$ python -q
>>> import numpy as np
>>> np.set_printoptions(precision=3, suppress=True, linewidth=100)
>>> def rnd(a):
...     return np.round(a, 3) + 0
... 
>>> rng = np.random.default_rng(9250)
>>> A = np.array([[-3, -1, 2, -3, -2, -5, -5, 0, 1],
...     [3, -4, -3, 1, 5, -5, 2, 1, 4],
...     [0, 1, 0, 2, 0, 1, 4, 3, -4],
...     [-1, -5, 1, 5, -1, 2, -4, -5, 1],
...     [-5, 1, -3, -4, 1, -4, -2, -3, -1],
...     [5, -5, 0, -4, -2, 4, -3, 5, 2]]) * (rng.random((6, 9)) < 0.3)
>>> A
array([[-3, -1,  0,  0, -2,  0,  0,  0,  1],
       [ 3,  0,  0,  1,  5,  0,  0,  1,  4],
       [ 0,  1,  0,  0,  0,  0,  4,  0,  0],
       [-1, -5,  0,  5, -1,  2, -4, -5,  0],
       [ 0,  0, -3,  0,  0,  0, -2,  0, -1],
       [ 0, -5,  0,  0, -2,  0,  0,  0,  0]])
>>> theta = np.radians(15)
>>> Rm = np.eye(9)
>>> Rm[0, 0] = Rm[4, 4] = np.cos(theta)
>>> Rm[0, 4], Rm[4, 0] = -np.sin(theta), np.sin(theta)
>>> rnd(Rm)
array([[ 0.966,  0.   ,  0.   ,  0.   , -0.259,  0.   ,  0.   ,  0.   ,  0.   ],
       [ 0.   ,  1.   ,  0.   ,  0.   ,  0.   ,  0.   ,  0.   ,  0.   ,  0.   ],
       [ 0.   ,  0.   ,  1.   ,  0.   ,  0.   ,  0.   ,  0.   ,  0.   ,  0.   ],
       [ 0.   ,  0.   ,  0.   ,  1.   ,  0.   ,  0.   ,  0.   ,  0.   ,  0.   ],
       [ 0.259,  0.   ,  0.   ,  0.   ,  0.966,  0.   ,  0.   ,  0.   ,  0.   ],
       [ 0.   ,  0.   ,  0.   ,  0.   ,  0.   ,  1.   ,  0.   ,  0.   ,  0.   ],
       [ 0.   ,  0.   ,  0.   ,  0.   ,  0.   ,  0.   ,  1.   ,  0.   ,  0.   ],
       [ 0.   ,  0.   ,  0.   ,  0.   ,  0.   ,  0.   ,  0.   ,  1.   ,  0.   ],
       [ 0.   ,  0.   ,  0.   ,  0.   ,  0.   ,  0.   ,  0.   ,  0.   ,  1.   ]])
>>> Y = A @ Rm.T
>>> np.allclose(np.linalg.norm(A, axis=1), np.linalg.norm(Y, axis=1))
True
>>> rnd(np.linalg.det(Rm)), rnd(np.trace(Rm))
(np.float64(1.0), np.float64(8.932))
>>> Q, vecs = np.linalg.qr(Rm[:, :5])[0], np.linalg.qr(Rm[:, 5:])[0]
>>> sv = np.linalg.svd(Q.T @ vecs, compute_uv=False)
>>> np.degrees(np.arccos(sv.clip(0, 1)))
array([90., 90., 90., 90.])
>>> W1 = np.array([[2, 2, 2, -1],
...     [1, 2, -2, 1],
...     [1, 1, -2, 1],
...     [-2, -2, -2, -2],
...     [0, 1, 1, 2],
...     [-2, -2, 1, 1],
...     [1, -2, 2, -1],
...     [2, -1, 1, -1],
...     [0, 1, 2, 2]])
>>> beta = np.array([2, 2, -1, 0])
>>> act = np.maximum(A @ W1 + beta, 0)
>>> rnd((act > 0).mean(axis=0))
array([0.333, 0.333, 0.5  , 0.167])
>>> act
array([[ 0,  0,  0,  0],
       [ 8, 14, 17, 12],
       [ 7,  0,  5,  0],
       [ 0,  0,  0,  0],
       [ 0,  2,  0,  0],
       [ 0,  0,  7,  0]])
>>> cent = np.array([[7, 4, 9], [7, 5, 8], [8, 3, 2], [9, 1, 2]])
>>> (act @ cent).round(6).argmax(axis=1)
array([0, 0, 0, 0, 2, 0])
>>> W1 @ cent
array([[ 35,  23,  36],
       [ 14,   9,  23],
       [  7,   4,  15],
       [-62, -26, -42],
       [ 33,  10,  14],
       [-11, -14, -30],
       [  0,  -1,  -5],
       [  6,   5,  10],
       [ 41,  13,  16]])
>>> x = np.array([3, 0, 5, 2])
>>> rhs = act @ x
>>> rnd(np.linalg.pinv(act) @ act)
array([[1., 0., 0., 0.],
       [0., 1., 0., 0.],
       [0., 0., 1., 0.],
       [0., 0., 0., 1.]])
>>> rnd(np.linalg.solve(act.T @ act, act.T @ rhs))
array([3., 0., 5., 2.])
>>> rhs
array([  0, 133,  46,   0,   0,  35])
>>> rhs = rhs + 0.3 * rng.normal(size=6)
>>> rnd(rhs)
array([  0.01 , 133.252,  45.831,  -0.089,   0.333,  34.853])
>>> beta, *_ = np.linalg.lstsq(act, rhs)
>>> rnd(np.linalg.norm(rhs - act @ beta))
np.float64(0.09)
>>> r0 = np.array([1, 2, 3])
>>> np.polyval(r0, A[3])
array([ 2, 18,  3, 38,  2, 11, 11, 18,  3])
>>> np.correlate(A[3], A[2], "full")
array([  0,   0,  -4, -20,   0,  20,  -4,   7, -21, -20,   5,  -1,   2,  -4,  -5,   0,   0])
>>> M = np.load("sample0.npy")
>>> M
array([[  5.364,   5.506, -11.602,  10.707,  11.678,   8.116,  -0.617,  -7.731,  -6.395],
       [  3.727,   3.416,  -9.659,  10.826,   9.648,   8.139,   0.265,  -6.171,  -6.31 ],
       [  4.176,   4.832, -10.297,  10.152,  11.262,   8.885,  -0.839,  -6.452,  -5.481],
       [  6.565,   4.708, -10.485,   9.215,  10.372,   9.381,  -0.233,  -5.106,  -3.324],
       [  4.844,   4.776, -10.343,   7.447,   9.532,  10.092,  -0.375,  -4.093,  -6.95 ],
       [  6.124,   6.534, -11.159,  11.55 ,  10.087,  10.69 ,   0.172,  -4.026,  -4.095],
       [  4.768,   4.21 , -10.535,  10.006,   9.371,  10.643,   0.793,  -5.284,  -4.523],
       [  6.499,   5.94 , -11.124,  11.427,   9.866,  12.144,   0.27 ,  -5.671,  -5.579],
       [  3.378,   5.127, -10.131,  11.192,  10.249,   9.586,   0.183,  -6.056,  -5.376],
       [  5.366,   6.467,  -9.795,  10.049,   9.755,  10.171,  -0.999,  -5.406,  -5.064],
       [  4.579,   3.888,  -8.778,   9.608,   9.26 ,   8.193,  -0.702,  -5.586,  -3.611],
       [  4.954,   4.472, -11.212,  11.092,  11.272,   9.135,   0.49 ,  -2.71 ,  -4.077],
       [  5.288,   5.049,  -9.466,  10.978,  10.127,   9.02 ,  -0.814,  -4.821,  -4.455],
       [  5.257,   5.369,  -9.706,   9.928,  10.7  ,  10.317,  -1.196,  -4.87 ,  -5.783],
       [  4.586,   6.151,  -9.857,   9.325,   8.569,   9.936,  -2.695,  -1.64 ,  -5.636],
       [  4.003,   7.088,  -9.894,  10.318,   9.491,  10.885,  -0.392,  -5.555,  -5.841],
       [  4.251,   5.794,  -8.487,  10.772,  11.899,   9.533,   0.158,  -4.337,  -5.86 ],
       [  3.803,   3.708,  -9.772,  11.072,   9.758,  10.655,   2.399,  -4.848,  -5.15 ],
       [  5.783,   4.707,  -8.423,  10.568,   9.291,  10.773,  -0.691,  -5.415,  -5.041],
       [  6.034,   3.792,  -9.553,   9.869,  10.44 ,   9.67 ,   1.242,  -4.122,  -4.622],
       [  4.07 ,   6.204,  -8.849,  10.369,  10.03 ,  10.309,  -0.41 ,  -3.093,  -5.429],
       [  5.82 ,   4.313,  -9.709,  11.723,  10.78 ,   8.97 ,   0.172,  -4.282,  -3.913],
       [  4.22 ,   6.731, -10.188,   9.157,   7.995,   9.865,  -0.827,  -5.594,  -5.656],
       [  4.247,   7.172, -10.328,   8.923,  11.604,  10.774,   0.674,  -4.029,  -6.758],
       [  5.858,   6.973,  -9.749,   9.06 ,   9.924,   9.971,   0.486,  -5.64 ,  -5.439],
       [  3.717,   3.087,  -8.942,  10.777,  11.511,   8.573,  -0.721,  -4.449,  -4.9  ],
       [  5.562,   4.592,  -8.765,  11.519,   9.619,  11.844,  -0.197,  -4.524,  -5.674],
       [  5.637,   5.383,  -9.93 ,   8.526,  11.044,  10.869,  -0.205,  -4.82 ,  -6.581],
       [  7.063,   4.204, -10.381,  11.214,   8.905,  10.272,   1.336,  -5.278,  -4.762],
       [  6.647,   5.732,  -9.215,  12.176,  10.809,   9.524,   0.761,  -5.455,  -6.277],
       [  3.818,   4.847, -10.923,   9.957,   9.886,   9.964,   0.444,  -4.272,  -5.031],
       [  4.79 ,   4.277,  -8.741,   9.725,   9.394,   9.656,   1.024,  -4.248,  -5.993]])
>>> Xc = M - M.mean(axis=1)
Traceback (most recent call last):
  File "<python-input-39>", line 1, in <module>
    Xc = M - M.mean(axis=1)
         ~~^~~~~~~~~~~~~~~~
ValueError: operands could not be broadcast together with shapes (32,9) (32,) 
>>> Xc = M - M.mean(axis=0)
>>> left, sv, vt = np.linalg.svd(Xc, full_matrices=False)
>>> rnd((sv ** 2).sum() ** 2 / (sv ** 4).sum())
np.float64(6.93)
>>> np.abs(left[:, 0]).argmax()
np.int64(14)
>>> rnd(sv)
array([7.876, 6.812, 6.678, 5.451, 5.366, 4.898, 4.357, 3.283, 2.943])
>>> np.searchsorted(np.cumsum(sv ** 2) / (sv ** 2).sum(), 0.9) + 1
np.int64(7)
>>> (np.sign(left[:, 0]) == np.sign(left[0, 0])).astype(int)
array([1, 1, 1, 1, 0, 0, 1, 0, 1, 0, 1, 1, 1, 0, 0, 0, 1, 1, 1, 1, 0, 1, 0, 0, 0, 1, 0, 0, 1, 1, 0,
       1])
>>> rnd(Xc.mean(axis=0))
array([0., 0., 0., 0., 0., 0., 0., 0., 0.])
>>> rnd(sv ** 2 / (sv ** 2).sum())
array([0.226, 0.169, 0.163, 0.108, 0.105, 0.088, 0.069, 0.039, 0.032])
